% python3 -q
>>> import numpy as np
>>> np.set_printoptions(precision=2, suppress=True, linewidth=140)
>>> W0 = np.loadtxt("test17.csv", delimiter=",")
>>> W0.round(2) + 0
array([[ -8.73, -14.22,  -0.86, -15.88, -18.63, -14.22],
       [ -3.46,  -6.45,   0.83,  -7.68,  -9.18,  -6.45],
       [ -1.11,  -2.27,   0.86,  -3.03,  -3.61,  -2.27],
       [ -0.76,  -1.48,   0.64,  -2.07,  -2.43,  -1.48],
       [ -0.73,  -1.38,   0.61,  -1.96,  -2.29,  -1.38],
       [ -0.36,  -0.48,   0.15,  -0.73,  -0.79,  -0.48],
       [  0.08,   0.08,   0.  ,   0.12,   0.11,   0.08],
       [  2.66,   2.01,   1.34,   2.58,   2.26,   2.01],
       [  5.64,   4.21,   3.35,   5.06,   4.35,   4.21],
       [ 11.72,   8.88,   7.64,  10.07,   8.65,   8.88],
       [ 37.91,  30.25,  26.5 ,  32.21,  28.38,  30.25]])
>>> U, sig, Vt = np.linalg.svd(W0)
>>> np.argmax(sig[:-1] / (sig[1:] + 1e-6)) + 1
np.int64(3)
>>> out = U[:, :3] @ np.diag(sig[:3]) @ Vt[:3]
>>> out.round(2) + 0
array([[ -8.73, -14.22,  -0.86, -15.88, -18.63, -14.22],
       [ -3.46,  -6.45,   0.83,  -7.68,  -9.18,  -6.45],
       [ -1.11,  -2.27,   0.86,  -3.03,  -3.61,  -2.27],
       [ -0.76,  -1.48,   0.64,  -2.07,  -2.43,  -1.48],
       [ -0.73,  -1.38,   0.61,  -1.96,  -2.29,  -1.38],
       [ -0.36,  -0.48,   0.15,  -0.73,  -0.79,  -0.48],
       [  0.08,   0.08,   0.  ,   0.12,   0.11,   0.08],
       [  2.66,   2.01,   1.34,   2.58,   2.26,   2.01],
       [  5.64,   4.21,   3.35,   5.06,   4.35,   4.21],
       [ 11.72,   8.88,   7.64,  10.07,   8.65,   8.88],
       [ 37.91,  30.25,  26.5 ,  32.21,  28.38,  30.25]])
>>> np.round(np.linalg.norm(W0 - out, 2), 2), round(sig[3], 2)
(np.float64(0.0), np.float64(0.0))
